$ python3 -q
>>> import numpy as np
>>> np.set_printoptions(precision=2, suppress=True, linewidth=100, sign=" ")
>>> A = np.loadtxt("sample13.csv", delimiter=",")
>>> A
array([[ 2.,  1.,  0.],
       [ 0.,  2.,  1.],
       [ 0.,  0.,  2.]])
>>> # triangular, det is the product of the diagonal
>>> A @ A
array([[ 4.,  4.,  1.],
       [ 0.,  4.,  4.],
       [ 0.,  0.,  4.]])
>>> np.linalg.matrix_rank(A - A[0, 0] * np.eye(3))
np.int64(2)
>>> [int(np.linalg.matrix_rank(np.linalg.matrix_power(A, p))) for p in range(1, 4)]
[3, 3, 3]
>>> np.prod(np.diag(A)), np.round(np.linalg.det(A), 2)
(np.float64(8.0), np.float64(8.0))
>>> ev, V = np.linalg.eig(A)
>>> np.sort(np.linalg.eigvals(A @ A))
array([ 4.,  4.,  4.])
>>> ev
array([ 2.,  2.,  2.])
>>> np.allclose(A @ A.T, A.T @ A)
False
>>> np.allclose(A, A.T)
False
>>> round(np.abs(np.linalg.eigvals(A)).max(), 2)
np.float64(2.0)
>>> (A + A.T) / 2
array([[ 2. ,  0.5,  0. ],
       [ 0.5,  2. ,  0.5],
       [ 0. ,  0.5,  2. ]])
>>> np.sort(np.abs(np.linalg.eigvals(A)))
array([ 2.,  2.,  2.])
>>> np.trace(A)
np.float64(6.0)
>>> O, V = np.linalg.qr(A[:, :2])[0], np.linalg.qr(A[:, 2:])[0]
>>> sv = np.linalg.svd(O.T @ V, compute_uv=False)
>>> np.degrees(np.arccos(sv.clip(0, 1)))
array([ 63.43])
>>> mat = np.loadtxt("arr.csv", delimiter=",")
>>> mat
array([[-1.,  0.,  1.,  2.],
       [ 3.,  4.,  5.,  6.],
       [ 7.,  8.,  9., 10.],
       [11., 12., 13., 14.],
       [15., 16., 17., 18.]])
>>> rank = np.linalg.matrix_rank(mat)
>>> rank
np.int64(2)
>>> null = np.linalg.svd(mat)[2][rank:].T
>>> np.round(mat @ null, 2) + 0
array([[ 0.,  0.],
       [ 0.,  0.],
       [ 0.,  0.],
       [ 0.,  0.],
       [ 0.,  0.]])
>>> np.allclose(mat @ null, 0)
True
>>> null.shape
(4, 2)
>>> [int(np.linalg.matrix_rank(np.delete(mat, i, axis=0))) for i in range(5)]
[2, 2, 2, 2, 2]
>>> [int(np.linalg.matrix_rank(mat[:, :j + 1])) for j in range(4)]
[1, 2, 2, 2]
